>>> import numpy as np
>>> np.set_printoptions(precision=1, suppress=True, linewidth=160)
>>> def tidy(a):
...     return np.round(a, 1) + 0
... 
>>> M = np.array([[0, 5, -4, 4, 2, 1],
...     [0, 0, -4, -4, -3, 2],
...     [0, 0, 0, 1, -3, 3],
...     [0, 0, 0, 0, -5, 0],
...     [0, 0, 0, 0, 0, -4],
...     [0, 0, 0, 0, 0, 0]])
>>> np.unique(M.round(6), axis=0).shape
(6, 6)
>>> tidy(np.trace(np.linalg.pinv(M) @ M))
np.float64(5.0)
>>> np.linalg.lstsq(M[:-1].T, M[-1])[2]
np.int32(5)
>>> U, sig, Vt = np.linalg.svd(M)
>>> np.argmax(sig[:-1] / (sig[1:] + 1e-6)) + 1
np.int64(5)
>>> B = U[:, :5] @ np.diag(sig[:5]) @ Vt[:5]
>>> tidy(np.abs(M - B).max())
np.float64(0.0)
>>> tidy(np.linalg.norm(M - B) / np.linalg.norm(M))
np.float64(0.0)
>>> np.linalg.matrix_rank(M, rtol=0.05)
np.int64(4)
>>> rng = np.random.default_rng(11876)
>>> z = rng.permutation(6)
>>> z
array([5, 1, 4, 2, 3, 0])
>>> B = M[z][:, z]
>>> np.trace(B)
np.int64(0)
>>> tidy(np.linalg.det(B)), tidy(np.linalg.det(M[z]))
(np.float64(0.0), np.float64(0.0))
>>> np.diag(B)
array([0, 0, 0, 0, 0, 0])
>>> [round(float(x), 1) for x in np.linalg.svd(M, compute_uv=False)[:3]]
[8.3, 7.6, 4.8]
>>> tidy(np.linalg.norm(M, 2) / np.linalg.norm(M))
np.float64(0.6)
>>> np.linalg.cond(M) > 100
np.True_
>>> np.linalg.matrix_rank(M, rtol=0.1)
np.int64(4)
>>> U, sig, Vt = np.linalg.svd(M)
>>> evecs = Vt[:(sig > 1e-8).sum()]
>>> vec = M[4] + 3 * M[3] + rng.integers(2) * np.eye(6)[0]
>>> vec
array([  0.,   0.,   0.,   0., -15.,  -4.])
>>> tidy(np.diag(evecs.T @ evecs))
array([0., 1., 1., 1., 1., 1.])
>>> np.allclose(evecs.T @ evecs @ vec, vec)
True
>>> K = np.loadtxt("block19.csv", delimiter=",")
>>> K
array([[0., 0., 0., 0., 0., 0., 0., 0., 1., 0., 0., 0.],
       [0., 0., 0., 0., 1., 0., 0., 0., 0., 0., 0., 0.],
       [0., 0., 0., 0., 0., 0., 0., 1., 0., 0., 0., 0.],
       [0., 1., 0., 0., 0., 0., 0., 0., 0., 0., 0., 0.],
       [0., 0., 0., 0., 0., 0., 0., 0., 0., 1., 0., 0.],
       [0., 0., 0., 0., 0., 0., 0., 0., 0., 0., 1., 0.],
       [0., 0., 0., 1., 0., 0., 0., 0., 0., 0., 0., 0.],
       [0., 0., 1., 0., 0., 0., 0., 0., 0., 0., 0., 0.],
       [0., 0., 0., 0., 0., 0., 0., 0., 0., 0., 0., 1.],
       [1., 0., 0., 0., 0., 0., 0., 0., 0., 0., 0., 0.],
       [0., 0., 0., 0., 0., 1., 0., 0., 0., 0., 0., 0.],
       [0., 0., 0., 0., 0., 0., 1., 0., 0., 0., 0., 0.]])
>>> tidy(np.sort(np.linalg.eigvals(K).real))
array([-1. , -1. , -1. , -0.7, -0.7,  0. ,  0. ,  0.7,  0.7,  1. ,  1. ,  1. ])
>>> tidy(np.linalg.det(K))
np.float64(-1.0)
>>> f, v = K[10], K[3]
>>> f @ v
np.float64(0.0)
>>> f @ f
np.float64(1.0)
>>> p = (f @ v) / (f @ f) * f
>>> tidy(np.linalg.norm(f + v) ** 2 + np.linalg.norm(f - v) ** 2)
np.float64(4.0)
>>> v - p
array([0., 1., 0., 0., 0., 0., 0., 0., 0., 0., 0., 0.])
>>> p
array([0., 0., 0., 0., 0., 0., 0., 0., 0., 0., 0., 0.])
>>> np.linalg.matrix_rank(np.outer(f, v))
np.int64(1)
